% ipython --no-banner

In [1]: import numpy as np

In [2]: from numpy import linalg as LA

In [3]: np.set_printoptions(suppress=True, linewidth=160)

In [4]: mat = np.load("out5.npy")

In [5]: mat
Out[5]: 
array([[ 0.9, -0.8],
       [ 1.2, -0.6],
       [-1.1,  0.2]])

In [6]: cov = mat.T @ mat

In [7]: np.round(LA.svd(mat, compute_uv=False) ** 2, 1)
Out[7]: array([4.3, 0.2])

In [8]: np.round(np.diag(cov), 1)
Out[8]: array([3.5, 1. ])

In [9]: (mat @ mat.T).shape
Out[9]: (3, 3)

In [10]: W = np.array([[-2, 0, 1, 4], [1, 4, -5, 4]])

In [11]: b = np.array([3, 2, -2, 2])

In [12]: H = np.maximum(mat @ W + b, 0)

In [13]: np.round((H > 0).mean(axis=0), 1)
Out[13]: array([0.7, 0.3, 0.7, 0.7])

In [14]: C = np.array([[2, 1], [1, 1], [1, 1], [1, 1]])

In [15]: np.round(H @ C, 1)
Out[15]: 
array([[ 6.1,  5.7],
       [ 6.6,  6.6],
       [13.6,  8.2]])

In [16]: (H @ C).round(6).argmax(axis=1)
Out[16]: array([0, 0, 0])

In [17]: proj = mat @ LA.solve(mat.T @ mat, mat.T)

In [18]: proj.round(1)
Out[18]: 
array([[ 0.8,  0.3,  0.2],
       [ 0.3,  0.4, -0.3],
       [ 0.2, -0.3,  0.8]])

In [19]: np.round(LA.eigvalsh(proj), 1) + 0
Out[19]: array([0., 1., 1.])

In [20]: np.round(proj @ mat[:, 1], 1)
Out[20]: array([-0.8, -0.6,  0.2])

In [21]: round(np.trace(proj), 1)
Out[21]: np.float64(2.0)

In [22]: t = np.radians(132)

In [23]: R = np.eye(2)

In [24]: R[1, 1] = R[0, 0] = np.cos(t)

In [25]: R[1, 0], R[0, 1] = -np.sin(t), np.sin(t)

In [26]: R.round(1)
Out[26]: 
array([[-0.7,  0.7],
       [-0.7, -0.7]])

In [27]: M2 = mat @ R.T

In [28]: np.round(LA.svd(mat, compute_uv=False), 1), np.round(LA.svd(M2, compute_uv=False), 1)
Out[28]: (array([2.1, 0.4]), array([2.1, 0.4]))

In [29]: C = np.array([[-1, -1, 1]])

In [30]: rng = np.random.default_rng(7814)

In [31]: M = rng.normal(size=(22, 1)) @ C + np.array([2, 2, 3])

In [32]: M.round(1)
Out[32]: 
array([[ 2.3,  2.3,  2.7],
       [ 1.3,  1.3,  3.7],
       [ 0.5,  0.5,  4.5],
       [ 1.1,  1.1,  3.9],
       [ 0.9,  0.9,  4.1],
       [ 3.3,  3.3,  1.7],
       [ 0.5,  0.5,  4.5],
       [-0.1, -0.1,  5.1],
       [ 0.5,  0.5,  4.5],
       [ 2.1,  2.1,  2.9],
       [ 1.6,  1.6,  3.4],
       [ 1.2,  1.2,  3.8],
       [ 2.7,  2.7,  2.3],
       [ 0.1,  0.1,  4.9],
       [ 1.8,  1.8,  3.2],
       [ 2.2,  2.2,  2.8],
       [ 1.5,  1.5,  3.5],
       [ 2.2,  2.2,  2.8],
       [ 2.1,  2.1,  2.9],
       [ 0.5,  0.5,  4.5],
       [ 1.9,  1.9,  3.1],
       [ 1.3,  1.3,  3.7]])

In [33]: round(float(np.trace(LA.pinv(M) @ M)), 1)
Out[33]: 2.0

In [34]: cov = np.cov(M, rowvar=False)

In [35]: np.round(np.median(M, axis=0), 1)
Out[35]: array([1.4, 1.4, 3.6])

In [36]: np.corrcoef(M.T)
Out[36]: 
array([[ 1.,  1., -1.],
       [ 1.,  1., -1.],
       [-1., -1.,  1.]])

In [37]: np.round(M.std(axis=0), 1)
Out[37]: array([0.9, 0.9, 0.9])

In [38]: cov.shape
Out[38]: (3, 3)

In [39]: M2 = M / LA.norm(M, axis=1, keepdims=True)

In [40]: cov = M2 @ M2.T

In [41]: round(np.degrees(np.arccos(np.clip(cov[6, 18], -1, 1))), 1)
Out[41]: np.float64(37.5)

In [42]: cov[6].round(1)
Out[42]: array([0.8, 1. , 1. , 1. , 1. , 0.5, 1. , 1. , 1. , 0.8, 0.9, 1. , 0.6, 1. , 0.9, 0.8, 0.9, 0.8, 0.8, 1. , 0.8, 0.9])

In [43]: np.round(LA.norm(M2, axis=1), 1)
Out[43]: array([1., 1., 1., 1., 1., 1., 1., 1., 1., 1., 1., 1., 1., 1., 1., 1., 1., 1., 1., 1., 1., 1.])
